In [1]: import numpy as np

In [2]: from numpy import linalg as LA

In [3]: np.set_printoptions(precision=3, suppress=True, linewidth=100, floatmode="fixed")

In [4]: data = np.load("layer10.npy")

In [5]: print(data)
[[4 3 0 3 0 2 5 4 3 5 1]
 [2 4 4 5 4 4 5 2 4 4 4]
 [0 0 5 0 5 0 3 3 2 2 2]
 [2 4 1 4 1 5 0 5 1 0 2]
 [4 0 0 4 1 2 1 3 5 5 3]
 [5 1 3 1 0 1 4 4 2 2 1]
 [3 5 5 5 2 5 1 0 4 3 3]
 [2 5 3 1 3 3 3 0 5 0 5]
 [4 3 5 4 0 3 2 3 0 5 1]
 [4 5 0 3 0 3 2 2 0 4 4]
 [2 1 2 0 3 1 0 3 1 1 2]]

In [6]: def softmax(z):
   ...:     e = np.exp(z - z.max(axis=-1, keepdims=True))
   ...:     return e / e.sum(axis=-1, keepdims=True)
   ...: 

In [7]: print(softmax(data).sum(axis=1))
[1.000 1.000 1.000 1.000 1.000 1.000 1.000 1.000 1.000 1.000 1.000]

In [8]: print(softmax(data[4] + 5))
[0.118 0.002 0.002 0.118 0.006 0.016 0.006 0.044 0.322 0.322 0.044]

In [9]: S = data @ data.T / np.sqrt(11)

In [10]: print(softmax(S).round(6).argmax(axis=1))
[0 1 1 3 4 1 6 1 8 1 1]

In [11]: print(round(LA.norm(data, 1), 3), round(LA.norm(data, np.inf), 3))
32.0 42.0

In [12]: print(LA.norm(data, axis=1).argmax())
1

In [13]: print(round(LA.norm(data) ** 2 / LA.norm(data, 2) ** 2, 3))
1.349

In [14]: print(round(LA.norm(data, 2), 3))
29.221

In [15]: print(LA.norm(data, axis=1))
[10.677 13.038  8.944  9.644 10.296  8.832 12.166 10.770 10.677  9.950  5.831]

In [16]: x0 = np.array([0, 1, 3, 1, 0, 3, 0, 3, 3, 3, 2])

In [17]: rhs = data @ x0

In [18]: b, lr = np.zeros(11), 1 / LA.norm(data, 2) ** 2

In [19]: for i in range(25):
    ...:     b -= lr * data.T @ (data @ b - rhs)
    ...:     if i % 5 == 0: print(i, round(LA.norm(data @ b - rhs), 3))
    ...: 
0 12.501
5 10.253
10 8.604
15 7.335
20 6.333

In [20]: print(b)
[1.682 1.343 2.227 2.208 1.547 1.943 0.906 1.996 1.970 1.945 1.540]

In [21]: print(np.argsort(-LA.norm(data, axis=0).round(6), kind="stable")[:3])
[1 9 3]

In [22]: print(np.abs(LA.svd(data)[2][-1]))
[0.062 0.322 0.034 0.477 0.055 0.771 0.114 0.088 0.053 0.204 0.021]

In [23]: print(LA.matrix_rank(data, rtol=0.1))
8

In [24]: r0 = np.array([-1, 3, -1, 1, -1, -1, 2, 2, 0, -1, 0])

In [25]: Y = data + np.outer(r0, np.eye(11)[9])

In [26]: print(Y)
[[4.000 3.000 0.000 3.000 0.000 2.000 5.000 4.000 3.000 4.000 1.000]
 [2.000 4.000 4.000 5.000 4.000 4.000 5.000 2.000 4.000 7.000 4.000]
 [0.000 0.000 5.000 0.000 5.000 0.000 3.000 3.000 2.000 1.000 2.000]
 [2.000 4.000 1.000 4.000 1.000 5.000 0.000 5.000 1.000 1.000 2.000]
 [4.000 0.000 0.000 4.000 1.000 2.000 1.000 3.000 5.000 4.000 3.000]
 [5.000 1.000 3.000 1.000 0.000 1.000 4.000 4.000 2.000 1.000 1.000]
 [3.000 5.000 5.000 5.000 2.000 5.000 1.000 0.000 4.000 5.000 3.000]
 [2.000 5.000 3.000 1.000 3.000 3.000 3.000 0.000 5.000 2.000 5.000]
 [4.000 3.000 5.000 4.000 0.000 3.000 2.000 3.000 0.000 5.000 1.000]
 [4.000 5.000 0.000 3.000 0.000 3.000 2.000 2.000 0.000 3.000 4.000]
 [2.000 1.000 2.000 0.000 3.000 1.000 0.000 3.000 1.000 1.000 2.000]]

In [27]: print(LA.matrix_rank(LA.inv(Y) - LA.inv(data), tol=1e-8))
1

In [28]: Y = np.array([[-1, -2, -3, -1, -1, -5, -3, 5, -1, 1, 1, -5],
    ...:     [-3, 5, 1, -4, 2, 2, -4, -3, 5, 1, -4, 1],
    ...:     [4, 2, 1, -4, 2, -5, 0, -3, 3, -5, 5, 3],
    ...:     [5, 2, -1, 2, 4, -1, 0, 2, 4, 3, -3, 2]])

In [29]: J = Y.T @ Y

In [30]: print(J)
[[ 51   5  -1   7  23 -26  15   2  18  -9  16  24]
 [  5  37  11 -22  24   8 -14 -27  41  -1 -18  25]
 [ -1  11  12  -7   3  13   5 -23   7 -10   1  17]
 [  7 -22  -7  37  -7  15  19  23 -23  21 -11  -7]
 [ 23  24   3  -7  25  -5  -5  -9  33   3 -11  21]
 [-26   8  13  15  -5  55   7 -18  -4  19 -35  10]
 [ 15 -14   5  19  -5   7  25  -3 -17  -7  13  11]
 [  2 -27 -23  23  -9 -18  -3  47 -21  23  -4 -33]
 [ 18  41   7 -23  33  -4 -17 -21  51   1 -18  27]
 [ -9  -1 -10  21   3  19  -7  23   1  36 -37 -13]
 [ 16 -18   1 -11 -11 -35  13  -4 -18 -37  51   0]
 [ 24  25  17  -7  21  10  11 -33  27 -13   0  39]]

In [31]: U, sig, Vt = LA.svd(J, full_matrices=False)

In [32]: print(np.abs(U[:, 0]).round(6).argmax())
8

In [33]: print(sig.round(3) + 0)
[174.659 129.926  85.908  75.507   0.000   0.000   0.000   0.000   0.000   0.000   0.000   0.000]

In [34]: print(np.round(sig / sig[0], 3) + 0)
[1.000 0.744 0.492 0.432 0.000 0.000 0.000 0.000 0.000 0.000 0.000 0.000]

In [35]: print(round(np.sqrt((sig ** 2).sum()), 3), round(LA.norm(J), 3))
245.902 245.902

In [36]: print((sig > 1e-8).sum())
4

In [37]: rng = np.random.default_rng(68343)

In [38]: lab = rng.permutation(12)

In [39]: print(lab)
[ 2  8  7  9 11  5  3 10  4  0  6  1]

In [40]: Y = J[lab][:, lab]

In [41]: print(Y)
[[ 12   7 -23 -10  17  13  -7   1   3  -1   5  11]
 [  7  51 -21   1  27  -4 -23 -18  33  18 -17  41]
 [-23 -21  47  23 -33 -18  23  -4  -9   2  -3 -27]
 [-10   1  23  36 -13  19  21 -37   3  -9  -7  -1]
 [ 17  27 -33 -13  39  10  -7   0  21  24  11  25]
 [ 13  -4 -18  19  10  55  15 -35  -5 -26   7   8]
 [ -7 -23  23  21  -7  15  37 -11  -7   7  19 -22]
 [  1 -18  -4 -37   0 -35 -11  51 -11  16  13 -18]
 [  3  33  -9   3  21  -5  -7 -11  25  23  -5  24]
 [ -1  18   2  -9  24 -26   7  16  23  51  15   5]
 [  5 -17  -3  -7  11   7  19  13  -5  15  25 -14]
 [ 11  41 -27  -1  25   8 -22 -18  24   5 -14  37]]

In [42]: print(np.round(np.sort(np.abs(LA.eigvals(Y))), 3) + 0)
[  0.000   0.000   0.000   0.000   0.000   0.000   0.000   0.000  75.507  85.908 129.926 174.659]

In [43]: print(np.allclose(Y, J))
False

In [44]: print(np.diag(Y))
[12 51 47 36 39 55 37 51 25 51 25 37]

In [45]: print(round(LA.det(Y), 3), round(LA.det(J[lab]), 3))
-0.0 -0.0

In [46]: U, sig, Vt = LA.svd(Y)

In [47]: V = Vt[:(sig > 1e-8).sum()]

In [48]: x0 = Y[5] + 4 * Y[3] + rng.integers(2) * np.eye(12)[9]

In [49]: print(x0)
[ -27.000    0.000   74.000  163.000  -42.000  131.000   99.000 -183.000    7.000  -62.000  -21.000
    4.000]

In [50]: print(LA.matrix_rank(np.vstack([Y, x0])))
4

In [51]: print(round(float(LA.norm(x0 - V.T @ V @ x0)), 3))
0.0

In [52]: U, sig, Vt = LA.svd(J)

In [53]: V = Vt[:(sig > 1e-8).sum()]

In [54]: x0 = J[5] + 3 * J[2] + rng.integers(2) * np.eye(12)[2]

In [55]: print(x0)
[-29.000  41.000  50.000  -6.000   4.000  94.000  22.000 -87.000  17.000 -11.000 -32.000  61.000]

In [56]: print(np.allclose(V.T @ V @ x0, x0))
False

In [57]: print(round(LA.norm(x0 - V.T @ V @ x0), 3))
0.944

In [58]: m1 = np.load("data.npy")

In [59]: print(m1)
[[ 0  0  0  0  0  0  0]
 [ 0 -3  0  0  0  0  0]
 [-3 -2  1  0  0  0  0]
 [-2  2  0  3  0  0  0]
 [-3  0  0  2 -2  0  0]
 [ 2  0 -3  0 -3 -2  0]
 [ 1  2  3 -3 -2  3  1]]

In [60]: print(np.prod(np.diag(m1)), round(LA.det(m1), 3))
0 0.0

In [61]: print([int(LA.matrix_rank(LA.matrix_power(m1, p))) for p in range(1, 8)])
[6, 6, 6, 6, 6, 6, 6]
